In [1]: import numpy as np

In [2]: import numpy.linalg as la

In [3]: np.set_printoptions(suppress=True, linewidth=140)

In [4]: def rnd(a):
   ...:     return np.round(a, 2) + 0
   ...: 

In [5]: A2 = np.array([[2, -4, 4], [-4, -4, 3], [-5, 5, 3]])

In [6]: A2[-1] = A2[0]

In [7]: W0 = A2 + 0.1 * np.eye(3)

In [8]: print(W0)
[[ 2.1 -4.   4. ]
 [-4.  -3.9  3. ]
 [ 2.  -4.   4.1]]

In [9]: print((W0 + W0.T) / 2)
[[ 2.1 -4.   3. ]
 [-4.  -3.9 -0.5]
 [ 3.  -0.5  4.1]]

In [10]: print((W0 - W0.T) / 2)
[[ 0.   0.   1. ]
 [ 0.   0.   3.5]
 [-1.  -3.5  0. ]]

In [11]: def softmax(z):
    ...:     e = np.exp(z - z.max(axis=-1, keepdims=True))
    ...:     return e / e.sum(axis=-1, keepdims=True)
    ...: 

In [12]: print(rnd(softmax(W0[1] + -3)))
[0. 0. 1.]

In [13]: print(rnd(softmax(W0[1])))
[0. 0. 1.]

In [14]: S = W0 @ W0.T / np.sqrt(3)

In [15]: print(rnd(softmax(S)))
[[0.47 0.   0.53]
 [0.   1.   0.  ]
 [0.47 0.   0.53]]

In [16]: print(rnd(softmax(S + np.triu(np.full(S.shape, -np.inf), 1))))
[[1.   0.   0.  ]
 [0.   1.   0.  ]
 [0.47 0.   0.53]]

In [17]: print(softmax(S).round(6).argmax(axis=1))
[2 1 2]

In [18]: U, sv, vt = la.svd(W0)

In [19]: print(rnd(sv))
[9.43 4.95 0.06]

In [20]: A2 = U[:, :2] @ np.diag(sv[:2]) @ vt[:2]

In [21]: print(rnd(la.norm(W0 - A2, 2)), rnd(sv[2]))
0.06 0.06

In [22]: print(rnd(la.norm(W0 - A2) / la.norm(W0)))
0.01

In [23]: Q = W0.astype(float).copy()

In [24]: for j in range(3):
    ...:     Q[:, j] -= Q[:, :j] @ (Q[:, :j].T @ Q[:, j])
    ...:     Q[:, j] /= la.norm(Q[:, j])
    ...: 

In [25]: print(rnd(Q.T @ W0))
[[ 4.94 -0.16  0.93]
 [ 0.    6.87 -6.4 ]
 [ 0.    0.    0.08]]

In [26]: print(rnd(Q))
[[ 0.43 -0.57 -0.7 ]
 [-0.81 -0.59 -0.01]
 [ 0.4  -0.57  0.71]]

In [27]: arr = np.load("case4.npy")

In [28]: print(arr)
[[-3  0  0]
 [ 0 -3  0]
 [ 0  0  1]]

In [29]: # splits into 3 blocks

In [30]: print(np.all(la.eigvalsh(arr) > 0))
False

In [31]: print([round(float(la.det(arr[:i, :i])), 2) + 0 for i in range(1, 4)])
[-3.0, 9.0, 9.0]

In [32]: feats = np.load("out6.npy")

In [33]: print(rnd(feats))
[[-0.77 -0.09 -0.64]
 [-0.29 -0.84  0.47]
 [-0.57  0.54  0.61]]

In [34]: A2 = feats / la.norm(feats, axis=1, keepdims=True)

In [35]: C2 = A2 @ A2.T

In [36]: print(rnd(C2[1]))
[0. 1. 0.]

In [37]: print(rnd(C2))
[[1. 0. 0.]
 [0. 1. 0.]
 [0. 0. 1.]]

In [38]: print((C2 - 2 * np.eye(3)).round(6).argmax(axis=1))
[1 0 0]

In [39]: print((np.abs(C2) > 0.9).astype(int))
[[1 0 0]
 [0 1 0]
 [0 0 1]]

In [40]: print(np.argwhere(np.triu(np.abs(C2) > 0.95, 1)))
[]

In [41]: u = np.array([1, 5, 1])

In [42]: print(rnd(np.convolve(feats[2], u)))
[-0.57 -2.33  2.75  3.61  0.61]

In [43]: print(rnd(np.array([np.convolve(row, u, "same") for row in feats])))
[[-3.92 -1.87 -3.27]
 [-2.27 -4.    1.51]
 [-2.33  2.75  3.61]]
